% ipython --no-banner

In [1]: import numpy as np

In [2]: np.set_printoptions(suppress=True, linewidth=160)

In [3]: u = np.array([-2, -4, 3, -5, 4, 3, -3, -4, 2, 5, -5, -4, 5, 5]) + 0.5

In [4]: K = np.eye(14) - 2 * np.outer(u, u) / (u @ u)

In [5]: K.round(3)
Out[5]: 
array([[ 0.98 , -0.046,  0.046, -0.059,  0.059,  0.046, -0.033, -0.046,  0.033,  0.073, -0.059, -0.046,  0.073,  0.073],
       [-0.046,  0.892,  0.108, -0.138,  0.138,  0.108, -0.077, -0.108,  0.077,  0.169, -0.138, -0.108,  0.169,  0.169],
       [ 0.046,  0.108,  0.892,  0.138, -0.138, -0.108,  0.077,  0.108, -0.077, -0.169,  0.138,  0.108, -0.169, -0.169],
       [-0.059, -0.138,  0.138,  0.822,  0.178,  0.138, -0.099, -0.138,  0.099,  0.218, -0.178, -0.138,  0.218,  0.218],
       [ 0.059,  0.138, -0.138,  0.178,  0.822, -0.138,  0.099,  0.138, -0.099, -0.218,  0.178,  0.138, -0.218, -0.218],
       [ 0.046,  0.108, -0.108,  0.138, -0.138,  0.892,  0.077,  0.108, -0.077, -0.169,  0.138,  0.108, -0.169, -0.169],
       [-0.033, -0.077,  0.077, -0.099,  0.099,  0.077,  0.945, -0.077,  0.055,  0.121, -0.099, -0.077,  0.121,  0.121],
       [-0.046, -0.108,  0.108, -0.138,  0.138,  0.108, -0.077,  0.892,  0.077,  0.169, -0.138, -0.108,  0.169,  0.169],
       [ 0.033,  0.077, -0.077,  0.099, -0.099, -0.077,  0.055,  0.077,  0.945, -0.121,  0.099,  0.077, -0.121, -0.121],
       [ 0.073,  0.169, -0.169,  0.218, -0.218, -0.169,  0.121,  0.169, -0.121,  0.734,  0.218,  0.169, -0.266, -0.266],
       [-0.059, -0.138,  0.138, -0.178,  0.178,  0.138, -0.099, -0.138,  0.099,  0.218,  0.822, -0.138,  0.218,  0.218],
       [-0.046, -0.108,  0.108, -0.138,  0.138,  0.108, -0.077, -0.108,  0.077,  0.169, -0.138,  0.892,  0.169,  0.169],
       [ 0.073,  0.169, -0.169,  0.218, -0.218, -0.169,  0.121,  0.169, -0.121, -0.266,  0.218,  0.169,  0.734, -0.266],
       [ 0.073,  0.169, -0.169,  0.218, -0.218, -0.169,  0.121,  0.169, -0.121, -0.266,  0.218,  0.169, -0.266,  0.734]])

In [6]: rng = np.random.default_rng(78778)

In [7]: idx = rng.permutation(14)

In [8]: idx
Out[8]: array([ 0,  6, 10,  5,  3, 12,  7,  2, 13,  1,  8,  4, 11,  9])

In [9]: other = K[idx][:, idx]

In [10]: np.round(np.diag(other), 3)
Out[10]: array([0.98 , 0.945, 0.822, 0.892, 0.822, 0.734, 0.892, 0.892, 0.734, 0.892, 0.945, 0.822, 0.892, 0.734])

In [11]: round(float(np.linalg.det(other)), 3), np.round(np.linalg.det(K[idx]), 3)
Out[11]: (-1.0, np.float64(1.0))

In [12]: q, r_ = np.linalg.qr(K)

In [13]: round(np.trace(q @ q.T), 3)
Out[13]: np.float64(14.0)

In [14]: q.shape, r_.shape
Out[14]: ((14, 14), (14, 14))

In [15]: W = np.array([[1, 2, 0, -3, 1, 2],
    ...:     [-3, 1, -2, 3, 3, 2],
    ...:     [-1, -3, 1, -2, 0, -1],
    ...:     [-3, 3, -3, 1, 0, -3],
    ...:     [-1, 2, 1, 2, -2, -2],
    ...:     [0, -1, 2, 0, -1, 0],
    ...:     [-2, 0, -2, 3, -1, 1],
    ...:     [-2, -1, -1, 3, -3, 1],
    ...:     [3, -2, 3, 1, -3, 2],
    ...:     [0, -2, 1, 2, -1, 2],
    ...:     [1, 3, 1, -1, -2, -1],
    ...:     [1, 2, -1, -1, -1, 2],
    ...:     [1, -1, 3, 1, -3, 3],
    ...:     [-2, 3, 2, -2, -3, 3]])

In [16]: coef = np.array([1, 1, 2, -2, 2, 1])

In [17]: H = np.maximum(K @ W + coef, 0)

In [18]: (H > 0).astype(int)
Out[18]: 
array([[1, 1, 1, 0, 1, 1],
       [0, 1, 1, 1, 1, 1],
       [0, 0, 1, 0, 1, 0],
       [0, 1, 1, 0, 1, 0],
       [0, 1, 0, 1, 1, 0],
       [1, 1, 1, 0, 1, 1],
       [0, 0, 1, 1, 1, 1],
       [0, 0, 1, 1, 0, 1],
       [1, 1, 1, 0, 0, 1],
       [1, 1, 0, 1, 1, 1],
       [1, 1, 1, 0, 0, 1],
       [1, 1, 1, 0, 0, 1],
       [1, 1, 1, 0, 1, 1],
       [0, 1, 0, 0, 1, 1]])

In [19]: C = np.array([[0, 3, 1], [3, 2, 0], [2, 1, 0], [1, 2, 1], [2, 1, 1], [2, 3, 1]])

In [20]: W @ C
Out[20]: 
array([[  9,   8,   1],
       [ 12,   6,   5],
       [-11, -15,  -4],
       [ -2, -13,  -5],
       [  2,  -2,  -3],
       [ -1,  -1,  -1],
       [ -1,   0,   1],
       [ -6,  -3,  -1],
       [ -1,  13,   3],
       [  0,   6,   3],
       [  4,   3,  -3],
       [  5,   9,   1],
       [  4,  12,   2],
       [ 11,   4,  -4]])

In [21]: (H @ C).round(6).argmax(axis=1)
Out[21]: array([1, 0, 0, 0, 0, 0, 1, 1, 1, 0, 1, 1, 1, 0])
